% python3 -q
>>> import numpy as np
>>> np.set_printoptions(precision=2, suppress=True, linewidth=100, sign=" ")
>>> feats = np.load("sample15.npy")
>>> feats
array([[ 0.09, -0.14,  0.18,  0.18, -0.05],
       [-0.14,  0.2 , -0.26, -0.26,  0.08],
       [ 0.18, -0.26,  0.34,  0.34, -0.1 ],
       [ 0.18, -0.26,  0.34,  0.34, -0.1 ],
       [-0.05,  0.08, -0.1 , -0.1 ,  0.03]])
>>> rank = np.linalg.matrix_rank(feats)
>>> rank
np.int64(1)
>>> null = np.linalg.svd(feats)[2][rank:].T
>>> null @ null.T
array([[ 0.91,  0.14, -0.18, -0.18,  0.05],
       [ 0.14,  0.8 ,  0.26,  0.26, -0.08],
       [-0.18,  0.26,  0.66, -0.34,  0.1 ],
       [-0.18,  0.26, -0.34,  0.66,  0.1 ],
       [ 0.05, -0.08,  0.1 ,  0.1 ,  0.97]])
>>> np.allclose(feats @ null, 0)
True
>>> np.round(feats @ null, 2) + 0
array([[ 0.,  0.,  0.,  0.],
       [ 0.,  0.,  0.,  0.],
       [ 0.,  0.,  0.,  0.],
       [ 0.,  0.,  0.,  0.],
       [ 0.,  0.,  0.,  0.]])
>>> [int(np.linalg.matrix_rank(np.delete(feats, i, axis=0))) for i in range(5)]
[1, 1, 1, 1, 1]
>>> np.linalg.matrix_rank(feats.T @ feats), np.linalg.matrix_rank(feats @ feats.T)
(np.int64(1), np.int64(1))
>>> null.shape
(5, 4)
>>> rng = np.random.default_rng(15727)
>>> lab = rng.integers(0, 3, 5)
>>> J = (lab[:, None] == lab) * -1 + np.eye(5)
>>> J
array([[ 0., -1.,  0., -1.,  0.],
       [-1.,  0.,  0., -1.,  0.],
       [ 0.,  0.,  0.,  0.,  0.],
       [-1., -1.,  0.,  0.,  0.],
       [ 0.,  0.,  0.,  0.,  0.]])
>>> lab = rng.permutation(5)
>>> lab
array([ 0,  2,  3,  1,  4])
>>> Y = J[lab][:, lab]
>>> np.sort(np.abs(np.linalg.eigvals(Y)))
array([ 0.,  0.,  1.,  1.,  2.])
>>> np.allclose(Y, J)
False
>>> np.diag(Y)
array([ 0.,  0.,  0.,  0.,  0.])
>>> K = np.load("mat.npy")
>>> K
array([[ 0.02, -0.27, -3.23,  0.24],
       [-0.02,  1.07, -0.28,  0.13],
       [-0.04,  0.64, -1.25,  0.04],
       [-0.01, -0.42, -7.96,  0.11],
       [ 0.03,  0.73,  0.09, -0.05],
       [ 0.01, -0.42,  2.23,  0.01],
       [-0.01, -0.27, -1.98,  0.13],
       [-0.03,  0.84, -0.49,  0.22],
       [-0.01,  0.  , -2.88,  0.05],
       [-0.03,  0.11,  3.85,  0.  ],
       [-0.02, -0.37, -2.45, -0.02],
       [ 0.  , -0.49,  4.83, -0.27],
       [-0.04,  0.77, -2.31, -0.08],
       [-0.02, -0.33,  1.83,  0.12]])
>>> Y = np.c_[K[:, :2] @ np.array([[1, 1], [3, 0]]), np.array([3, 0, 0, 1, 2, 0, 3, 1, 2, 0, 3, 1, 0, 1])]
>>> Y
array([[-0.79,  0.02,  3.  ],
       [ 3.19, -0.02,  0.  ],
       [ 1.88, -0.04,  0.  ],
       [-1.27, -0.01,  1.  ],
       [ 2.22,  0.03,  2.  ],
       [-1.25,  0.01,  0.  ],
       [-0.82, -0.01,  3.  ],
       [ 2.49, -0.03,  1.  ],
       [-0.01, -0.01,  2.  ],
       [ 0.3 , -0.03,  0.  ],
       [-1.13, -0.02,  3.  ],
       [-1.47,  0.  ,  1.  ],
       [ 2.27, -0.04,  0.  ],
       [-1.01, -0.02,  1.  ]])
>>> np.linalg.matrix_rank(np.c_[K, Y])
np.int64(5)
>>> np.round(np.linalg.lstsq(K, Y[:, 0])[0], 2) + 0
array([ 1.,  3.,  0.,  0.])
>>> np.linalg.norm(np.linalg.qr(K)[0].T @ Y, axis=0) ** 2 / ((Y ** 2).sum(axis=0) + 1e-12)
array([ 1.  ,  1.  ,  0.25])
>>> np.linalg.matrix_rank(Y)
np.int64(3)
>>> Y = K / np.linalg.norm(K, axis=1, keepdims=True)
>>> G = Y @ Y.T
>>> (G - 2 * np.eye(14)).round(6).argmax(axis=1)
array([  6,   7,  12,   8,   1,  13,   0,   1,   3,  11,   6,   5,   2,   5])
>>> np.linalg.norm(Y, axis=1)
array([ 1.,  1.,  1.,  1.,  1.,  1.,  1.,  1.,  1.,  1.,  1.,  1.,  1.,  1.])
>>> G = np.cov(K, rowvar=False)
>>> G.shape
(4, 4)
>>> np.round(np.polyfit(K[:, 2], K[:, 0], 1), 2) + 0
array([ 0.  , -0.01])
>>> G.round(2) + 0
array([[ 0.  ,  0.  ,  0.  ,  0.  ],
       [ 0.  ,  0.32,  0.01,  0.01],
       [ 0.  ,  0.01, 10.66, -0.2 ],
       [ 0.  ,  0.01, -0.2 ,  0.02]])
>>> np.median(K, axis=0)
array([-0.01, -0.14, -0.87,  0.04])
>>> M = np.loadtxt("layer18.csv", delimiter=",")
>>> M
array([[-1., -1., -1., -1.],
       [-1., -2., -2., -2.],
       [-1., -2., -3., -3.],
       [-1., -2., -3., -4.]])
>>> Y = M[0, 0] * M[1:] - np.outer(M[1:, 0], M[0])
>>> Y
array([[ 0.,  1.,  1.,  1.],
       [ 0.,  1.,  2.,  2.],
       [ 0.,  1.,  2.,  3.]])
>>> np.flatnonzero(~Y.round(6).any(axis=1))
array([], dtype=int64)
